$ python -q
>>> import numpy as np
>>> np.set_printoptions(precision=2, suppress=True, linewidth=100, legacy="1.25")
>>> def rnd(a):
...     return np.round(a, 2) + 0
... 
>>> F = np.load("a.npy")
>>> F
array([[29, -2,  6, 18],
       [-2, 26,  2, 21],
       [ 6,  2, 10, 17],
       [18, 21, 17, 45]])
>>> rnd(np.sort(np.abs(np.linalg.eigvals(F))))
array([ 0.  , 10.52, 30.  , 69.48])
>>> F.inv()
Traceback (most recent call last):
  File "<python-input-6>", line 1, in <module>
    F.inv()
    ^^^^^
AttributeError: 'numpy.ndarray' object has no attribute 'inv'
>>> np.allclose(F, F.T)
True
>>> (F - F.T) / 2
array([[0., 0., 0., 0.],
       [0., 0., 0., 0.],
       [0., 0., 0., 0.],
       [0., 0., 0., 0.]])
>>> np.allclose(F @ F.T, F.T @ F)
True
>>> np.trace(F)
110
>>> mat = np.array([[1, -2, 4, -8],
...     [1, -1, 1, -1],
...     [1, 0, 0, 0],
...     [1, 1, 1, 1],
...     [1, 2, 4, 8],
...     [1, 3, 9, 27],
...     [1, 4, 16, 64],
...     [1, 5, 25, 125],
...     [1, 6, 36, 216]])
>>> mat
array([[  1,  -2,   4,  -8],
       [  1,  -1,   1,  -1],
       [  1,   0,   0,   0],
       [  1,   1,   1,   1],
       [  1,   2,   4,   8],
       [  1,   3,   9,  27],
       [  1,   4,  16,  64],
       [  1,   5,  25, 125],
       [  1,   6,  36, 216]])
>>> np.argsort(-np.linalg.norm(mat, axis=0).round(6), kind="stable")[:3]
array([3, 2, 1])
>>> rnd(np.linalg.norm(mat, 2) / np.linalg.norm(mat))
1.0
>>> np.linalg.cond(mat) > 100
True
>>> P = mat @ np.linalg.solve(mat.T @ mat, mat.T)
>>> rnd(P @ mat[:, 1])
array([-2., -1.,  0.,  1.,  2.,  3.,  4.,  5.,  6.])
>>> rnd(np.diag(P))
array([0.86, 0.33, 0.37, 0.31, 0.26, 0.31, 0.37, 0.33, 0.86])
>>> rnd(np.trace(P))
4.0
>>> x = np.array([-3, 2, -3, 2])
>>> target = mat @ x
>>> coef, lr = np.zeros(4), 1 / np.linalg.norm(mat, 2) ** 2
>>> for i in range(3):
...     coef -= lr * mat.T @ (mat @ coef - target)
...     if i % 1 == 0: print(i, round(np.linalg.norm(mat @ coef - target), 2))
... 
0 34.23
1 34.19
2 34.15
>>> rnd(np.linalg.cond(mat))
164.12
>>> q, _ = np.linalg.qr(np.array([[0.3, 0.8, -1.2, 0.1, -0.5, -0.8, 0.2],
...     [-0.5, 0.4, -0.3, 1.2, 0.6, 1.2, -1.5],
...     [-0.4, 1.3, -1.2, -0.7, -0.3, -1.2, 0.1],
...     [0.2, 0.9, 1.0, 1.7, 0.8, -0.5, -0.5],
...     [-1.1, -0.4, 0.4, 0.5, -2.1, 0.0, 0.0],
...     [0.3, 0.2, -0.2, 1.2, 1.0, 1.8, 0.1],
...     [-0.7, 0.0, 0.2, -0.7, -0.2, -1.3, -1.6]]))
>>> feats = 4 * q
>>> rnd(feats)
array([[-0.79, -1.66, -1.7 ,  0.77, -1.91,  2.32,  0.37],
       [ 1.31, -0.95, -0.21,  2.27,  1.96,  0.78, -1.94],
       [ 1.05, -2.86, -1.11, -1.31,  0.19, -1.93,  0.1 ],
       [-0.52, -1.89,  3.4 ,  0.26, -0.66,  0.32, -0.02],
       [ 2.88,  0.65,  0.34,  1.22, -2.23, -0.63,  0.53],
       [-0.79, -0.37, -0.18,  2.2 ,  1.02, -1.02,  2.88],
       [ 1.83, -0.13,  0.41, -1.45,  1.43,  2.18,  1.88]])
>>> r0 = np.array([-2, 0, 1])
>>> rnd(np.cross(feats[4, :3], feats[1, :3]))
array([ 0.19,  1.04, -3.59])
>>> rnd(np.polyval(r0, feats[4]))
array([-15.62,   0.14,   0.77,  -2.  ,  -8.95,   0.22,   0.45])
>>> rnd(np.convolve(feats[4], r0))
array([-5.77, -1.31,  2.2 , -1.79,  4.8 ,  2.48, -3.28, -0.63,  0.53])
>>> rnd(np.correlate(feats[4], feats[1], "full"))
array([-5.58,  0.98,  5.49,  5.72,  6.83, -0.23,  0.  , -5.6 , -0.65,  5.05, -2.44, -1.32,  0.69])
